$ python3 -q
>>> import numpy as np
>>> from numpy import linalg as LA
>>> np.set_printoptions(suppress=True, linewidth=140)
>>> rd = lambda a: np.round(a, 2) + 0
>>> A = np.load("test9.npy")
>>> A
array([[-1,  2, -2,  2,  1, -3,  2,  1,  3],
       [-2,  1,  1,  2,  1, -2,  3,  3,  2],
       [ 3,  1, -3,  2,  2,  3, -1, -3, -2],
       [ 2,  3,  3, -3,  1,  2, -1, -3,  3],
       [ 0, -1,  2,  2,  3, -2, -1,  3,  0],
       [ 1,  3,  0, -2,  3, -3,  2, -2, -1],
       [-1,  3, -2,  0, -3,  3,  3,  0, -3],
       [-3,  2,  2,  2,  2,  2,  0,  0,  1],
       [-1,  3, -2,  0, -3,  3,  3,  0, -3],
       [ 3, -2,  0,  2,  1,  3, -1, -1, -1]])
>>> B = np.c_[A[:, :6] @ np.array([[0, 0, 0, 1, 2, 3],
...     [1, 3, 1, 3, 2, 2],
...     [2, 2, 0, 2, 1, 3],
...     [1, 2, 2, 1, 3, 1],
...     [2, 3, 3, 3, 3, 3],
...     [2, 1, 0, 2, 3, 2]]), np.array([0, -8, 8, 4, -7, 9, 5, -8, 7, 1])]
>>> print(B)
[[-4  6  9  0  0 -6  0]
 [ 3 10  8  4  2  0 -8]
 [ 7 10 11 14 26 16  8]
 [12 14  0 21 13 25  4]
 [ 7 12 12  8  9 11 -7]
 [ 1 11  8 11  2 10  9]
 [-1 -1 -6  1  2 -6  5]
 [16 22 12 19 18 13 -8]
 [-1 -1 -6  1  2 -6  7]
 [ 8  4  5  8 20 16  1]]
>>> print(rd(LA.norm(LA.qr(A)[0].T @ B, axis=0) ** 2 / ((B ** 2).sum(axis=0) + 1e-12)))
[1. 1. 1. 1. 1. 1. 1.]
>>> K = np.loadtxt("dump.csv", delimiter=",")
>>> print(K)
[[ 1.  0.  2. -3.  1.  3.]
 [-1.  1.  1.  0. -2. -3.]
 [ 0.  3.  2. -2.  3.  3.]
 [-2. -2.  1. -1.  1.  1.]
 [-1. -3.  2. -2. -3.  2.]
 [-2.  1.  1. -3.  1. -1.]
 [ 2.  2.  0.  1.  1.  0.]
 [-1.  0.  0.  3. -1.  2.]
 [ 2. -1.  0.  3. -3. -2.]
 [ 0.  0. -2. -1.  0.  2.]
 [-3. -1.  2.  2. -3.  1.]
 [-2.  3. -1.  0.  0.  1.]
 [-2.  2. -3.  3. -1.  0.]
 [ 3. -2.  0. -3.  5.  9.]]
>>> Xc = K - K.mean(axis=0)
>>> left, sig, vt = LA.svd(Xc, full_matrices=False)
>>> print((np.sign(left[:, 0]) == np.sign(left[0, 0])).astype(int))
[1 0 1 1 1 0 0 0 0 1 0 0 0 1]
>>> rd(Xc.mean(axis=0))
array([0., 0., 0., 0., 0., 0.])
>>> B = np.c_[K[:, :3] @ np.array([[3, 3, 0], [0, 1, 1], [1, 2, 5]]), np.array([-2, -1, 3, -2, 2, -1, 3, -1, 2, 3, -3, 0, -3, 1])]
>>> B
array([[  5.,   7.,  10.,  -2.],
       [ -2.,   0.,   6.,  -1.],
       [  2.,   7.,  13.,   3.],
       [ -5.,  -6.,   3.,  -2.],
       [ -1.,  -2.,   7.,   2.],
       [ -5.,  -3.,   6.,  -1.],
       [  6.,   8.,   2.,   3.],
       [ -3.,  -3.,   0.,  -1.],
       [  6.,   5.,  -1.,   2.],
       [ -2.,  -4., -10.,   3.],
       [ -7.,  -6.,   9.,  -3.],
       [ -7.,  -5.,  -2.,   0.],
       [ -9., -10., -13.,  -3.],
       [  9.,   7.,  -2.,   1.]])
>>> rd(LA.lstsq(K, B[:, 0])[0])
array([3., 0., 1., 0., 0., 0.])
>>> arr = np.loadtxt("run12.csv", delimiter=",")
>>> arr
array([[-3.1,  1.8,  0.4,  1.7, -0.9, -0.5, -0.9, -1. ,  1.5, -1.3],
       [ 0.2, -1.3, -1.1,  0.6,  0.7,  0.4, -2.7, -0.4,  1.4, -0.8],
       [ 0. , -2.1,  0.2, -0.1,  0.2,  1.2,  0. , -0.4, -1.8, -1.7],
       [-2. , -1.2,  0.2, -1.1,  0.8,  1.7, -0.3, -0.9, -0.9, -1.3],
       [ 0.3, -1.5,  0. ,  0.2, -0.4, -0.6,  0.3, -0.2, -1.1, -0.3],
       [-0.5,  0.4,  1.5,  3.2, -0.9, -1. ,  0.5,  0.2, -0.7, -0.6],
       [-1. ,  0.9, -1.1, -0.2,  0.1,  1.7,  0. , -1.1, -0.6,  1.5],
       [-0.3,  0.3, -1.7,  0.8,  0.5,  0.5, -0.5,  0.8, -1.8, -1.1],
       [-0.4, -0.2,  0.5, -0.3, -2.4, -0.8,  0.8, -0.4,  1.7, -1.1],
       [-1.4,  0.5,  1.8, -1. ,  1.2, -1.3, -0.8,  0.1, -0.9, -0.5],
       [ 1. ,  1.3,  0.5,  0.4, -1.4,  1. , -0.1,  1.2, -0.9, -0.7],
       [ 0.7, -0.2, -0.7,  2. ,  0.2, -0.4, -1.4, -0.3,  0.2, -0.6],
       [ 0.7,  2.8,  1. , -0.9,  0.5,  1.1,  0.4,  3.3,  1. ,  0.1],
       [-0.1,  1.4,  0.3, -0.9, -0.3, -0.7,  0.6, -0.2, -1.1, -0.8],
       [ 0.2,  1.1,  0.2,  0. ,  1.8, -0.7,  2.3, -0.2,  1.4,  0.7],
       [ 1.4,  0.7, -0.5, -1.8, -1. , -0.4, -0.7, -2.7,  0.2,  0.3],
       [ 0.5,  0.3,  0.3, -0.9,  0.5,  0.2, -2.7,  1.1, -0.6,  0.8],
       [-5.5,  5. ,  2.5, -7. ,  8.5,  8.5,  5.5,  7. ,  0. ,  1.5],
       [ 0.1,  1. , -0.2, -0.6, -1.8, -1.2, -0.1,  1.2,  0.9, -0.5],
       [ 0.1, -0.9,  0.1,  0.5, -1.6,  1.2, -0.2, -0.8, -0.4,  0.6],
       [ 0.1,  0. ,  1.6,  0.4,  0.6,  0.6, -1.5,  1.2,  1.3, -1.5],
       [-0.3,  2.1,  1.7, -1.4, -0.6, -1.4,  1.2,  0.8, -0.4,  2.2],
       [-1.9, -1.8, -0.7,  0. ,  1.2, -1.8,  0. , -0.3, -1.6,  2.5],
       [ 0.8,  0.5, -1.2, -0.3,  1.7, -1.5,  1.2, -0.4, -2.1, -0.7],
       [ 0.2,  1.2,  0.3, -2. ,  0.6, -0.4,  0.9, -1.4,  1.2,  0.3],
       [ 1.4,  1.4, -1.8, -0.7,  0.2, -0.1, -0.3,  1.3, -0.3,  2.1],
       [ 1.4, -0.7,  0.9, -0.3,  0.7, -0.7, -0.6,  0. ,  0.8, -1.1],
       [-1.6, -0.5,  0.6,  0.5,  0.2, -0.4, -0.3, -0.5,  1.8,  0.2],
       [ 2.3,  0. ,  0.5,  0.3,  0.2, -2.6, -0.4, -0.6,  0.9, -1.3]])
>>> Xc = arr - arr.mean(axis=0)
>>> V = LA.svd(Xc)[2][:1]
>>> B = Xc - Xc @ V.T @ V
>>> print(rd((Xc @ V.T).std(axis=0)))
[3.55]
>>> print(rd(np.cov(Xc @ V.T, rowvar=False)))
13.07
